% ipython --no-banner

In [1]: import numpy as np

In [2]: import numpy.linalg as la

In [3]: np.set_printoptions(suppress=True, linewidth=100)

In [4]: def rd(a):
   ...:     return np.round(a, 2) + 0
   ...: 

In [5]: W0 = np.array([[-3, 2, 2], [0, 0, -3], [2, -2, -2]])

In [6]: W0[-1] = W0[0] + -3 * W0[1]

In [7]: print(W0)
[[-3  2  2]
 [ 0  0 -3]
 [-3  2 11]]

In [8]: rank = la.matrix_rank(W0)

In [9]: print(rank)
2

In [10]: N = la.svd(W0)[2][rank:].T

In [11]: print(rd(W0 @ N))
[[0.]
 [0.]
 [0.]]

In [12]: print(la.matrix_rank(W0.T @ W0), la.matrix_rank(W0 @ W0.T))
2 2

In [13]: left, sig, Vh = la.svd(W0)

In [14]: vecs = Vh[:(sig > 1e-8).sum()]

In [15]: rng = np.random.default_rng(12656)

In [16]: x0 = W0[2] + 5 * W0[0] + rng.integers(2) * np.eye(3)[1]

In [17]: print(x0)
[-18.  12.  21.]

In [18]: print(rd(la.norm(x0 - vecs.T @ vecs @ x0)))
0.0

In [19]: P = np.triu(np.array([[2, -2, 1], [1, -2, 2], [1, 1, -1]]), 1) + np.eye(3)

In [20]: other = P @ W0 @ la.inv(P)

In [21]: print(rd(la.det(other)))
0.0

In [22]: X = np.array([[6.02, -6.0], [6.0, -5.98]])

In [23]: print((X - X.T) / 2)
[[ 0. -6.]
 [ 6.  0.]]

In [24]: print(rd(np.sort(np.abs(la.eigvals(X)))))
[0.02 0.02]

In [25]: print((X + X.T) / 2)
[[ 6.02  0.  ]
 [ 0.   -5.98]]

In [26]: print(rd(X @ X))
[[ 0.24 -0.24]
 [ 0.24 -0.24]]

In [27]: print(rd(np.abs(la.eigvals(X)).max()))
0.02

In [28]: other = X / la.norm(X, axis=1, keepdims=True)

In [29]: cov = other @ other.T

In [30]: print(rd(cov[1]))
[1. 1.]

In [31]: print(rd(cov))
[[1. 1.]
 [1. 1.]]

In [32]: print((np.abs(cov) > 0.9).astype(int))
[[1 1]
 [1 1]]

In [33]: print(np.argwhere(np.triu(np.abs(cov) > 0.95, 1)))
[[0 1]]

In [34]: r0 = np.array([2, 0])

In [35]: print(rd(np.correlate(X[1], X[0], "full")))
[-36.  72. -36.]

In [36]: print(np.array([np.convolve(row, r0, "same") for row in X]))
[[ 12.04 -12.  ]
 [ 12.   -11.96]]

In [37]: z = rng.permutation(2)

In [38]: print(z)
[0 1]

In [39]: other = X[z][:, z]

In [40]: print(np.allclose(other, X))
True

In [41]: print(rd(la.det(other)), rd(la.det(X[z])))
0.0 0.0

In [42]: print(other)
[[ 6.02 -6.  ]
 [ 6.   -5.98]]

In [43]: arr = np.loadtxt("x.csv", delimiter=",")

In [44]: print(arr)
[[0. 3. 0. 3.]
 [0. 2. 0. 2.]
 [0. 3. 0. 3.]
 [0. 2. 0. 2.]]

In [45]: left, sig, Vh = la.svd(arr)

In [46]: vecs = Vh[:(sig > 1e-8).sum()]

In [47]: x0 = arr[1] + -3 * arr[2] + rng.integers(2) * np.eye(4)[1]

In [48]: print(x0)
[ 0. -7.  0. -7.]

In [49]: print(rd(np.diag(vecs.T @ vecs)))
[0.  0.5 0.  0.5]

In [50]: print(np.allclose(vecs.T @ vecs @ x0, x0))
True

In [51]: left, sig, Vh = la.svd(X)

In [52]: print(np.argmax(sig[:-1] / (sig[1:] + 1e-6)) + 1)
1

In [53]: print(rd(sig))
[12.  0.]

In [54]: other = left[:, :1] @ np.diag(sig[:1]) @ Vh[:1]

In [55]: print(rd(la.norm(X - other, 2)), rd(sig[1]))
0.0 0.0

In [56]: print(rd(la.norm(X - other) / la.norm(X)))
0.0

In [57]: print(la.matrix_rank(other))
1

In [58]: M = np.array([[3, 2, 1], [2, 3, 2], [1, 2, 3]])

In [59]: w, vecs = la.eig(M)

In [60]: print(rd(w))
[6.37 2.   0.63]

In [61]: q, R = la.qr(M)

In [62]: print(rd(R))
[[-3.74 -3.74 -2.67]
 [ 0.   -1.73 -2.31]
 [ 0.    0.    1.23]]

In [63]: print(rd(q @ R))
[[3. 2. 1.]
 [2. 3. 2.]
 [1. 2. 3.]]

In [64]: x0 = np.ones(3)

In [65]: for _ in range(7):
    ...:     x0 = M @ x0
    ...:     x0 /= la.norm(x0)
    ...:     print(round(x0 @ M @ x0, 2))
    ...: 
6.37
6.37
6.37
6.37
6.37
6.37
6.37

In [66]: print(rd(la.eigvalsh(M)[-1]))
6.37

In [67]: A = np.load("mat.npy")

In [68]: print(A)
[[-1.45 -1.76 -0.37]
 [ 0.05 -0.4   0.52]
 [-1.48 -1.8  -0.93]
 [ 2.42  2.24  0.83]
 [-1.43 -1.71 -0.51]
 [-0.14 -0.7   0.47]
 [ 3.5   2.62  1.4 ]
 [-1.94 -1.92 -0.98]
 [-4.08 -3.39 -1.57]
 [ 2.36  2.86  1.43]
 [ 3.08  3.3   2.13]
 [ 1.71  0.82  1.14]
 [ 1.24  1.17  1.08]
 [-0.31 -0.46 -0.49]
 [ 1.29  1.16  0.57]
 [-0.82 -0.33 -0.13]
 [ 2.53  2.41  1.46]
 [-1.48 -1.47 -0.76]
 [-2.85 -2.68 -0.51]
 [ 4.45  4.43  2.28]
 [ 0.64  0.74  0.21]
 [-0.27 -0.4  -0.09]]

In [69]: z = A[:, 1] > np.median(A[:, 1])

In [70]: r0 = A[z].mean(axis=0) - A[~z].mean(axis=0)

In [71]: print(((A - A.mean(axis=0)) @ r0 > 0).astype(int))
[0 0 0 1 0 0 1 0 0 1 1 1 1 0 1 0 1 0 0 1 1 0]

In [72]: print(rd((((A - A.mean(axis=0)) @ r0 > 0) == z).mean()))
0.95

In [73]: m1 = np.load("a.npy")

In [74]: print(m1)
[[  9.  -5.  -1.   2.]
 [  8.  -4.  -4.   5.]
 [  8. -10.   4.   3.]
 [  8. -10.   0.   7.]]

In [75]: w, vecs = la.eig(m1)

In [76]: print(rd(w))
[5. 1. 6. 4.]

In [77]: print(rd(np.sort(la.eigvals(la.inv(m1)))))
[0.17 0.2  0.25 1.  ]

In [78]: print(np.diff(m1, axis=0))
[[-1.  1. -3.  3.]
 [ 0. -6.  8. -2.]
 [ 0.  0. -4.  4.]]

In [79]: print(rd(la.svd(m1, compute_uv=False)))
[23.86  7.05  3.9   0.18]

In [80]: print(np.abs(m1).max())
10.0

In [81]: print(np.unravel_index(np.abs(m1).argmax(), m1.shape))
(np.int64(2), np.int64(1))

In [82]: print(m1.sum(axis=1))
[5. 5. 5. 5.]

In [83]: print(np.count_nonzero(m1))
15

In [84]: J = np.load("case18.npy")

In [85]: print(J)
[[ 1 -1  1 -1]
 [ 1  0  0  0]
 [ 1  1  1  1]
 [ 1  2  4  8]]

In [86]: left, sig, Vh = la.svd(J, full_matrices=False)

In [87]: print(rd(left.T @ J @ Vh.T))
[[9.38 0.   0.   0.  ]
 [0.   2.11 0.   0.  ]
 [0.   0.   1.12 0.  ]
 [0.   0.   0.   0.54]]

In [88]: print(rd(np.sqrt((sig ** 2).sum())), rd(la.norm(J)))
9.7 9.7

In [89]: print(rd(left.T @ left))
[[1. 0. 0. 0.]
 [0. 1. 0. 0.]
 [0. 0. 1. 0.]
 [0. 0. 0. 1.]]

In [90]: print(rd(Vh @ Vh.T))
[[1. 0. 0. 0.]
 [0. 1. 0. 0.]
 [0. 0. 1. 0.]
 [0. 0. 0. 1.]]

In [91]: print(rd(sig / sig[0]))
[1.   0.23 0.12 0.06]

In [92]: print((J - J.T) / 2)
[[ 0.  -1.   0.  -1. ]
 [ 1.   0.  -0.5 -1. ]
 [ 0.   0.5  0.  -1.5]
 [ 1.   1.   1.5  0. ]]

In [93]: print((J + J.T) / 2)
[[1.  0.  1.  0. ]
 [0.  0.  0.5 1. ]
 [1.  0.5 1.  2.5]
 [0.  1.  2.5 8. ]]

In [94]: print(rd(np.abs(la.eigvals(J)).max()))
8.33

In [95]: print(np.allclose(J, J.T))
False

In [96]: print(np.allclose(J @ J.T, J.T @ J))
False

In [97]: print(J @ J)
[[ 0 -2 -2 -8]
 [ 1 -1  1 -1]
 [ 4  2  6  8]
 [15 19 37 67]]

In [98]: print(rd(np.sort(np.abs(la.eigvals(J)))))
[0.85 0.85 2.   8.33]

In [99]: print(rd(la.det(J)))
12.0

In [100]: q = J.astype(float).copy()

In [101]: for j in range(4):
     ...:     q[:, j] -= q[:, :j] @ (q[:, :j].T @ q[:, j])
     ...:     q[:, j] /= la.norm(q[:, j])
     ...: 

In [102]: print(rd(q.T @ J))
[[2.   1.   3.   4.  ]
 [0.   2.24 2.24 6.26]
 [0.   0.   2.   3.  ]
 [0.   0.   0.   1.34]]

In [103]: print(rd(q.T @ q))
[[1. 0. 0. 0.]
 [0. 1. 0. 0.]
 [0. 0. 1. 0.]
 [0. 0. 0. 1.]]

In [104]: print(rd(q))
[[ 0.5  -0.67  0.5  -0.22]
 [ 0.5  -0.22 -0.5   0.67]
 [ 0.5   0.22 -0.5  -0.67]
 [ 0.5   0.67  0.5   0.22]]

In [105]: q, _ = la.qr(np.array([[-1.2, 0.9, 0.1, -1.6],
     ...:     [-0.4, -1.0, -0.7, -1.4],
     ...:     [-1.4, -0.1, 0.3, -0.1],
     ...:     [0.0, -0.8, -0.1, -1.6]]))

In [106]: feats = 3 * q

In [107]: print(rd(feats))
[[-1.91  1.4   1.23  1.37]
 [-0.64 -2.06  2.   -0.58]
 [-2.23 -0.61 -1.63 -1.01]
 [ 0.   -1.56 -0.91  2.4 ]]

In [108]: z = rng.permutation(4)

In [109]: other = feats[:, z] * rng.choice([-1, 1], 4)

In [110]: print(rd(other))
[[ 1.91 -1.37  1.23 -1.4 ]
 [ 0.64  0.58  2.    2.06]
 [ 2.23  1.01 -1.63  0.61]
 [ 0.   -2.4  -0.91  1.56]]

In [111]: left, _, Vh = la.svd(feats.T @ other)

In [112]: print(z)
[0 3 2 1]

In [113]: q, R = la.qr(feats)

In [114]: print(np.allclose(R.T @ R, feats.T @ feats))
True

In [115]: print(rd(q.T @ q))
[[1. 0. 0. 0.]
 [0. 1. 0. 0.]
 [0. 0. 1. 0.]
 [0. 0. 0. 1.]]

In [116]: print(rd(abs(R[0, 0])), rd(la.norm(feats[:, 0])))
3.0 3.0

In [117]: P = np.triu(np.array([[5, 4, 3, 7], [0, 0, 5, 7], [6, 3, 1, 1], [6, 1, 8, 9]]), 1) + np.eye(4)

In [118]: other = P @ feats @ la.inv(P)

In [119]: print(la.matrix_rank(other))
4

In [120]: print(rd(np.poly(other)))
[  1.     3.2    0.   -28.82 -81.  ]

In [121]: cov = feats.T @ feats

In [122]: print(rd(la.eigvalsh(cov)[::-1]))
[9. 9. 9. 9.]

In [123]: print(la.matrix_rank(cov))
4

In [124]: other = feats / np.sqrt((feats ** 2).mean(axis=1, keepdims=True))

In [125]: print(rd(feats - feats.mean(axis=1, keepdims=True)))
[[-2.43  0.87  0.71  0.85]
 [-0.32 -1.74  2.32 -0.26]
 [-0.86  0.76 -0.26  0.36]
 [ 0.02 -1.54 -0.89  2.41]]

In [126]: print(rd(other[0]))
[-1.27  0.93  0.82  0.92]
